% ipython --no-banner

In [1]: import numpy as np

In [2]: from numpy import linalg as LA

In [3]: np.set_printoptions(suppress=True, linewidth=140)

In [4]: arr = np.loadtxt("test0.csv", delimiter=",")

In [5]: arr
Out[5]: 
array([[-4.154,  1.149,  2.534],
       [-0.45 , -1.925, -4.592],
       [ 4.45 , -0.695, -2.171],
       [-3.219,  3.366,  1.817],
       [ 1.851,  0.469, -4.621],
       [ 1.538, -1.807,  4.401],
       [-3.68 , -1.507,  3.031],
       [-4.764,  1.338,  0.717],
       [-2.615,  0.433, -4.239],
       [ 2.84 , -4.113, -0.135],
       [ 2.443, -0.316, -4.351]])

In [6]: hat = arr @ LA.solve(arr.T @ arr, arr.T)

In [7]: np.allclose(hat @ hat, hat)
Out[7]: True

In [8]: np.round(np.diag(hat), 3)
Out[8]: array([0.166, 0.393, 0.196, 0.287, 0.196, 0.283, 0.36 , 0.216, 0.327, 0.411, 0.166])

In [9]: np.round(LA.eigvalsh(hat), 3) + 0
Out[9]: array([0., 0., 0., 0., 0., 0., 0., 0., 1., 1., 1.])

In [10]: round(float(np.trace(hat)), 3)
Out[10]: 3.0

In [11]: Xc = arr - arr.mean(axis=0)

In [12]: evecs = LA.svd(Xc)[2][:2]

In [13]: other = Xc - Xc @ evecs.T @ evecs

In [14]: np.round(np.cov(Xc @ evecs.T, rowvar=False), 3) + 0
Out[14]: 
array([[16.309,  0.   ],
       [ 0.   ,  8.047]])

In [15]: np.round(np.diag(evecs.T @ evecs), 3)
Out[15]: array([0.788, 0.246, 0.966])

In [16]: np.round(other.std(axis=0), 3)
Out[16]: array([0.651, 1.227, 0.26 ])
